% python3 -q
>>> import numpy as np
>>> np.set_printoptions(precision=3, suppress=True, linewidth=160)
>>> F = np.arange(25).reshape(5, 5) + -1
>>> print(F)
[[-1  0  1  2  3]
 [ 4  5  6  7  8]
 [ 9 10 11 12 13]
 [14 15 16 17 18]
 [19 20 21 22 23]]
>>> # null space of dimension 3
>>> r = np.linalg.matrix_rank(F)
>>> print(r)
2
>>> null = np.linalg.svd(F)[2][r:].T
>>> print(np.allclose(F @ null, 0))
True
>>> print(np.round(F @ null, 3) + 0)
[[0. 0. 0.]
 [0. 0. 0.]
 [0. 0. 0.]
 [0. 0. 0.]
 [0. 0. 0.]]
>>> print([int(np.linalg.matrix_rank(np.delete(F, i, axis=0))) for i in range(5)])
[2, 2, 2, 2, 2]
>>> print(np.linalg.matrix_rank(F.T @ F), np.linalg.matrix_rank(F @ F.T))
2 2
>>> mat = np.load("w.npy")
>>> print(mat)
[[5. 0. 0. 4. 0. 4. 4. 0. 4. 0. 4. 0. 4. 4. 0.]
 [0. 5. 4. 0. 4. 0. 0. 4. 0. 4. 0. 4. 0. 0. 4.]
 [0. 4. 5. 0. 4. 0. 0. 4. 0. 4. 0. 4. 0. 0. 4.]
 [4. 0. 0. 5. 0. 4. 4. 0. 4. 0. 4. 0. 4. 4. 0.]
 [0. 4. 4. 0. 5. 0. 0. 4. 0. 4. 0. 4. 0. 0. 4.]
 [4. 0. 0. 4. 0. 5. 4. 0. 4. 0. 4. 0. 4. 4. 0.]
 [4. 0. 0. 4. 0. 4. 5. 0. 4. 0. 4. 0. 4. 4. 0.]
 [0. 4. 4. 0. 4. 0. 0. 5. 0. 4. 0. 4. 0. 0. 4.]
 [4. 0. 0. 4. 0. 4. 4. 0. 5. 0. 4. 0. 4. 4. 0.]
 [0. 4. 4. 0. 4. 0. 0. 4. 0. 5. 0. 4. 0. 0. 4.]
 [4. 0. 0. 4. 0. 4. 4. 0. 4. 0. 5. 0. 4. 4. 0.]
 [0. 4. 4. 0. 4. 0. 0. 4. 0. 4. 0. 5. 0. 0. 4.]
 [4. 0. 0. 4. 0. 4. 4. 0. 4. 0. 4. 0. 5. 4. 0.]
 [4. 0. 0. 4. 0. 4. 4. 0. 4. 0. 4. 0. 4. 5. 0.]
 [0. 4. 4. 0. 4. 0. 0. 4. 0. 4. 0. 4. 0. 0. 5.]]
>>> x = np.ones(15)
>>> for _ in range(6):
...     x = mat @ x
...     x /= np.linalg.norm(x)
...     print(round(x @ mat @ x, 3))
... 
31.387
31.628
31.851
32.051
32.225
32.374
>>> print(np.round(np.linalg.eigvalsh(mat)[-1], 3))
33.0
>>> O, r_ = np.linalg.qr(mat)
>>> print(round(float(np.trace(O @ O.T)), 3))
15.0
>>> U, sv, vt = np.linalg.svd(mat, full_matrices=False)
>>> print(sv / sv[0])
[1.    0.879 0.03  0.03  0.03  0.03  0.03  0.03  0.03  0.03  0.03  0.03  0.03  0.03  0.03 ]
>>> print(np.round(np.sqrt((sv ** 2).sum()), 3), np.round(np.linalg.norm(mat), 3))
44.079 44.079
>>> print(np.abs(U[:, 0]).round(6).argmax())
0
